% python3 -q
>>> import numpy as np
>>> import numpy.linalg as la
>>> np.set_printoptions(suppress=True, linewidth=200)
>>> rnd = lambda a: np.round(a, 3) + 0
>>> M = np.load("data.npy")
>>> M
array([[ 0,  0,  0,  0,  0,  0],
       [ 0,  0,  0,  0,  0,  0],
       [ 0,  0,  0,  3,  0,  0],
       [ 0, -3,  0,  0,  0,  0],
       [ 0,  0,  0,  0,  0, -5],
       [ 0,  0,  2,  0,  0,  0]])
>>> t = np.radians(60)
>>> Rm = np.eye(6)
>>> Rm[4, 4] = Rm[5, 5] = np.cos(t)
>>> Rm[4, 5], Rm[5, 4] = -np.sin(t), np.sin(t)
>>> rnd(Rm)
array([[ 1.   ,  0.   ,  0.   ,  0.   ,  0.   ,  0.   ],
       [ 0.   ,  1.   ,  0.   ,  0.   ,  0.   ,  0.   ],
       [ 0.   ,  0.   ,  1.   ,  0.   ,  0.   ,  0.   ],
       [ 0.   ,  0.   ,  0.   ,  1.   ,  0.   ,  0.   ],
       [ 0.   ,  0.   ,  0.   ,  0.   ,  0.5  , -0.866],
       [ 0.   ,  0.   ,  0.   ,  0.   ,  0.866,  0.5  ]])
>>> M2 = M @ Rm.T
>>> rnd(la.det(Rm)), np.trace(Rm)
(np.float64(1.0), np.float64(5.0))
>>> np.allclose(la.norm(M, axis=1), la.norm(M2, axis=1))
True
>>> M @ M
array([[  0,   0,   0,   0,   0,   0],
       [  0,   0,   0,   0,   0,   0],
       [  0,  -9,   0,   0,   0,   0],
       [  0,   0,   0,   0,   0,   0],
       [  0,   0, -10,   0,   0,   0],
       [  0,   0,   0,   6,   0,   0]])
>>> la.matrix_power(M, 4)
array([[ 0,  0,  0,  0,  0,  0],
       [ 0,  0,  0,  0,  0,  0],
       [ 0,  0,  0,  0,  0,  0],
       [ 0,  0,  0,  0,  0,  0],
       [ 0, 90,  0,  0,  0,  0],
       [ 0,  0,  0,  0,  0,  0]])
>>> np.allclose(M, M.T)
False
>>> (M - M.T) / 2
array([[ 0. ,  0. ,  0. ,  0. ,  0. ,  0. ],
       [ 0. ,  0. ,  0. ,  1.5,  0. ,  0. ],
       [ 0. ,  0. ,  0. ,  1.5,  0. , -1. ],
       [ 0. , -1.5, -1.5,  0. ,  0. ,  0. ],
       [ 0. ,  0. ,  0. ,  0. ,  0. , -2.5],
       [ 0. ,  0. ,  1. ,  0. ,  2.5,  0. ]])
>>> M.inv()
Traceback (most recent call last):
  File "<python-input-18>", line 1, in <module>
    M.inv()
    ^^^^^
AttributeError: 'numpy.ndarray' object has no attribute 'inv'
>>> assert M == M.T
Traceback (most recent call last):
  File "<python-input-19>", line 1, in <module>
    assert M == M.T
           ^^^^^^^^
ValueError: The truth value of an array with more than one element is ambiguous. Use a.any() or a.all()
>>> (M + M.T) / 2
array([[ 0. ,  0. ,  0. ,  0. ,  0. ,  0. ],
       [ 0. ,  0. ,  0. , -1.5,  0. ,  0. ],
       [ 0. ,  0. ,  0. ,  1.5,  0. ,  1. ],
       [ 0. , -1.5,  1.5,  0. ,  0. ,  0. ],
       [ 0. ,  0. ,  0. ,  0. ,  0. , -2.5],
       [ 0. ,  0. ,  1. ,  0. , -2.5,  0. ]])
>>> np.allclose(M @ M.T, M.T @ M)
False
>>> rnd(la.norm(M, 2) / la.norm(M))
np.float64(0.729)
>>> la.cond(M) > 100
np.True_
>>> X = np.loadtxt("a.csv", delimiter=",")
>>> rnd(X)
array([[ -1.704,  -4.124,  -7.16 ,  -5.207,  -5.69 ,  -3.677,  -7.359,  -7.003],
       [ -0.26 ,  -2.328,  -3.468,  -2.157,   2.171,  -4.796,   0.051,  -1.922],
       [ -1.925,  -2.593,  -6.205,  -2.636,  -1.246,  -4.595,  -2.559,  -4.886],
       [  1.919,   0.961,  -0.082,  -1.922,   1.151,  -0.155,   1.113,  -0.005],
       [  2.579,  -1.017,  -0.589,  -4.915,  -3.122,   0.618,  -3.971,  -1.767],
       [  0.64 ,   4.16 ,  -0.077,   1.925,   5.015,  -0.166,   6.892,   1.287],
       [  2.031,   1.134,   0.178,  -1.736,   1.57 ,  -0.128,   1.557,   0.309],
       [  6.698,   6.713,   6.926,  -2.242,  -1.187,   8.871,   2.297,   3.888],
       [  7.433,   1.792,   7.69 ,  -2.92 ,   5.432,   2.338,   3.967,   6.604],
       [ -0.247,   4.842,  -2.29 ,   0.161,  -2.192,   3.062,   1.694,  -2.591],
       [  0.222,   2.791,  -1.97 ,  -0.604,  -0.515,   0.941,   1.467,  -1.818],
       [ -5.238,  -2.612, -10.99 ,  -2.266,  -5.171,  -5.085,  -5.031,  -9.384],
       [  4.991,  -0.323,   3.915,  -3.144,   4.326,  -0.554,   2.079,   3.719],
       [  0.379,   0.923,  -1.89 ,  -0.917,   1.662,  -1.469,   1.854,  -1.04 ],
       [ -1.714,   0.391,  -5.481,  -1.818,  -3.159,  -1.14 ,  -2.002,  -5.04 ],
       [ -1.649,  -4.107,  -6.23 ,  -3.513,  -0.974,  -5.769,  -3.5  ,  -4.811],
       [  3.412,  -1.9  ,   0.891,  -4.454,   0.72 ,  -1.283,  -1.66 ,   0.501],
       [  2.734,   0.438,   0.858,  -2.486,   1.61 ,  -0.237,   0.923,   0.775],
       [ -2.633,  -0.941,  -7.287,  -2.674,  -4.893,  -2.069,  -4.18 ,  -6.822],
       [  1.743,  -3.17 ,  -1.385,  -3.999,   1.373,  -3.756,  -1.669,  -0.799],
       [  4.515,   4.653,   3.93 ,  -1.686,   0.157,   5.087,   2.395,   2.339],
       [  4.879,   7.451,   5.438,   0.237,   1.794,   6.88 ,   5.687,   3.89 ],
       [  1.806,   5.655,   0.702,  -0.015,  -0.814,   4.501,   2.946,  -0.137],
       [  3.325,   0.951,   0.981,  -4.014,  -2.477,   2.444,  -2.181,  -0.505],
       [  0.847,   2.323,  -0.715,   0.03 ,   2.867,  -0.552,   3.752,   0.146],
       [  0.964,   0.097,  -1.574,  -2.039,   0.693,  -1.306,   0.328,  -1.152]])
>>> M2 = X / np.sqrt((X ** 2).mean(axis=1, keepdims=True))
>>> rnd(M2[22])
array([ 0.632,  1.979,  0.246, -0.005, -0.285,  1.575,  1.031, -0.048])
>>> la.matrix_rank(M2) == la.matrix_rank(X)
np.True_
>>> la.matrix_rank(X - X.mean(axis=1, keepdims=True))
np.int64(4)
